$ ipython --no-banner

In [1]: import numpy as np

In [2]: from numpy import linalg as LA

In [3]: np.set_printoptions(precision=1, suppress=True, linewidth=140)

In [4]: def rd(a):
   ...:     return np.round(a, 1) + 0
   ...: 

In [5]: K = np.load("m.npy")

In [6]: print(rd(K))
[[-0.4  0.4 -0.2  0.2 -0.2 -0.4  0.5 -0.3  0.3]
 [ 0.1 -0.1  0.2  0.   0.  -0.5  0.5  0.1 -0.7]
 [ 0.3  0.1  0.   0.7 -0.2 -0.3 -0.4 -0.4 -0.1]
 [ 0.4  0.1 -0.3 -0.2 -0.5 -0.3 -0.1  0.5  0.2]
 [-0.3  0.2  0.8 -0.1 -0.4 -0.1 -0.2  0.1  0.1]
 [ 0.3  0.8  0.1 -0.1  0.4  0.1  0.   0.  -0.1]
 [-0.4  0.2 -0.4 -0.3 -0.2  0.  -0.4 -0.2 -0.5]
 [ 0.2 -0.2  0.1 -0.5  0.3 -0.5 -0.1 -0.5  0.3]
 [-0.3  0.   0.   0.2  0.5 -0.5 -0.3  0.5  0.1]]

In [7]: # keeps lengths

In [8]: x0 = np.array([1, 5, 3, 4, 8, 4, 7, 4, 1])

In [9]: print(9 - LA.matrix_rank(K - np.eye(9), tol=1e-8))
1

In [10]: print(rd(LA.inv(K)))
[[-0.4  0.1  0.3  0.4 -0.3  0.3 -0.4  0.2 -0.3]
 [ 0.4 -0.1  0.1  0.1  0.2  0.8  0.2 -0.2  0. ]
 [-0.2  0.2  0.  -0.3  0.8  0.1 -0.4  0.1  0. ]
 [ 0.2  0.   0.7 -0.2 -0.1 -0.1 -0.3 -0.5  0.2]
 [-0.2  0.  -0.2 -0.5 -0.4  0.4 -0.2  0.3  0.5]
 [-0.4 -0.5 -0.3 -0.3 -0.1  0.1  0.  -0.5 -0.5]
 [ 0.5  0.5 -0.4 -0.1 -0.2  0.  -0.4 -0.1 -0.3]
 [-0.3  0.1 -0.4  0.5  0.1  0.  -0.2 -0.5  0.5]
 [ 0.3 -0.7 -0.1  0.2  0.1 -0.1 -0.5  0.3  0.1]]

In [11]: print(rd(LA.norm(x0)), rd(LA.norm(K @ x0)))
14.0 14.0

In [12]: print(rd(K.T @ (K @ x0)))
[1. 5. 3. 4. 8. 4. 7. 4. 1.]

In [13]: print(rd(LA.det(K)))
1.0

In [14]: w1 = np.array([[2, 2, -1, -1, 1, -2],
    ...:     [2, 1, 2, 0, 1, 0],
    ...:     [2, 1, 2, 0, 0, -1],
    ...:     [1, 1, 1, -1, -2, 2],
    ...:     [-1, 1, 1, 1, 0, 1],
    ...:     [-1, 1, -1, 1, 0, 0],
    ...:     [2, -2, 0, 1, -1, 0],
    ...:     [2, -1, -2, -2, 1, 2],
    ...:     [2, -1, 2, -2, 0, -2]])

In [15]: c = np.array([2, 1, 1, 1, 1, 2])

In [16]: act = np.maximum(K @ w1 + c, 0)

In [17]: print(rd((act > 0).mean(axis=0)))
[0.9 0.8 0.8 0.8 0.9 0.9]

In [18]: print(LA.matrix_rank(act))
6

In [19]: Z = np.array([[1, 2], [1, 0], [2, 3], [2, 0], [3, 1], [0, 3]])

In [20]: print(w1 @ Z)
[[ 3 -4]
 [10 11]
 [ 7  7]
 [-4  9]
 [ 4  4]
 [ 0 -5]
 [-1  3]
 [-4  5]
 [ 1  4]]

In [21]: print((act @ Z).round(6).argmax(axis=1))
[1 1 1 1 1 1 0 0 1]

In [22]: mat = np.diag(np.array([-1, 2, 2, 2, 0]))

In [23]: print(mat)
[[-1  0  0  0  0]
 [ 0  2  0  0  0]
 [ 0  0  2  0  0]
 [ 0  0  0  2  0]
 [ 0  0  0  0  0]]

In [24]: # looks like rank 4

In [25]: C2 = K.T @ K

In [26]: print(LA.matrix_rank(C2))
9

In [27]: print(np.allclose(C2, C2.T))
True

In [28]: print(rd(C2))
[[1. 0. 0. 0. 0. 0. 0. 0. 0.]
 [0. 1. 0. 0. 0. 0. 0. 0. 0.]
 [0. 0. 1. 0. 0. 0. 0. 0. 0.]
 [0. 0. 0. 1. 0. 0. 0. 0. 0.]
 [0. 0. 0. 0. 1. 0. 0. 0. 0.]
 [0. 0. 0. 0. 0. 1. 0. 0. 0.]
 [0. 0. 0. 0. 0. 0. 1. 0. 0.]
 [0. 0. 0. 0. 0. 0. 0. 1. 0.]
 [0. 0. 0. 0. 0. 0. 0. 0. 1.]]

In [29]: print(rd(LA.svd(K, compute_uv=False) ** 2))
[1. 1. 1. 1. 1. 1. 1. 1. 1.]

In [30]: print((K @ K.T).shape)
(9, 9)

In [31]: print(rd(np.diag(C2)))
[1. 1. 1. 1. 1. 1. 1. 1. 1.]

In [32]: print(LA.cond(mat) > 100)
True

In [33]: print(np.argsort(-LA.norm(mat, axis=0).round(6), kind="stable")[:3])
[1 2 3]

In [34]: print([round(float(x), 1) for x in LA.svd(mat, compute_uv=False)[:3]])
[2.0, 2.0, 2.0]

In [35]: x0 = np.array([-1, -9, -9, 0, -5])

In [36]: print((mat * x0).sum(axis=1))
[  1 -18 -18   0   0]

In [37]: print(LA.norm(mat @ x0) <= LA.norm(mat, 2) * LA.norm(x0) + 1e-9)
True

In [38]: print(mat @ np.ones(5))
[-1.  2.  2.  2.  0.]

In [39]: w, evecs = LA.eigh(mat)

In [40]: print(rd(LA.eigvalsh(mat + -1 * np.eye(5))))
[-2. -1.  1.  1.  1.]

In [41]: print(w.sum(), np.trace(mat))
5.0 5

In [42]: print((w > 1e-8).sum(), (w < -1e-8).sum())
3 1

In [43]: print((mat + mat.T) / 2)
[[-1.  0.  0.  0.  0.]
 [ 0.  2.  0.  0.  0.]
 [ 0.  0.  2.  0.  0.]
 [ 0.  0.  0.  2.  0.]
 [ 0.  0.  0.  0.  0.]]

In [44]: print(rd(LA.det(mat)))
0.0

In [45]: LA.determinant(mat)
AttributeError: module 'numpy.linalg' has no attribute 'determinant'


In [46]: print(rd(np.abs(LA.eigvals(mat)).max()))
2.0

In [47]: print(mat @ mat)
[[1 0 0 0 0]
 [0 4 0 0 0]
 [0 0 4 0 0]
 [0 0 0 4 0]
 [0 0 0 0 0]]

In [48]: print(np.allclose(mat @ mat.T, mat.T @ mat))
True

In [49]: X = np.load("x.npy")

In [50]: print(X)
[[ 0 -1 -1]
 [ 0 -1 -1]
 [-3 -2  1]
 [ 0  0  0]
 [ 0  0  0]
 [ 0  0  0]
 [ 0  0  0]
 [ 0  0  0]
 [ 0  0  0]
 [-2 -1 -4]
 [-2  0 -3]
 [ 0  0  0]
 [-2  0 -3]
 [ 0 -1 -1]
 [ 0  0  0]
 [ 0  0  0]
 [ 0  0  0]
 [ 0  0  0]]

In [51]: Z = X[[2, 10]].astype(float)

In [52]: for _ in range(7):
    ...:     idx = LA.norm(X[:, None] - Z, axis=-1).argmin(axis=1)
    ...:     Z = np.array([X[idx == j].mean(axis=0) for j in range(2)])
    ...: 

In [53]: print(idx)
[1 1 0 1 1 1 1 1 1 1 1 1 1 1 1 1 1 1]

In [54]: print(np.abs(Z[1] - Z[0]).argmax())
0

In [55]: print(rd(Z[1] - Z[0]))
[ 2.6  1.8 -1.8]

In [56]: print(np.bincount(idx))
[ 1 17]
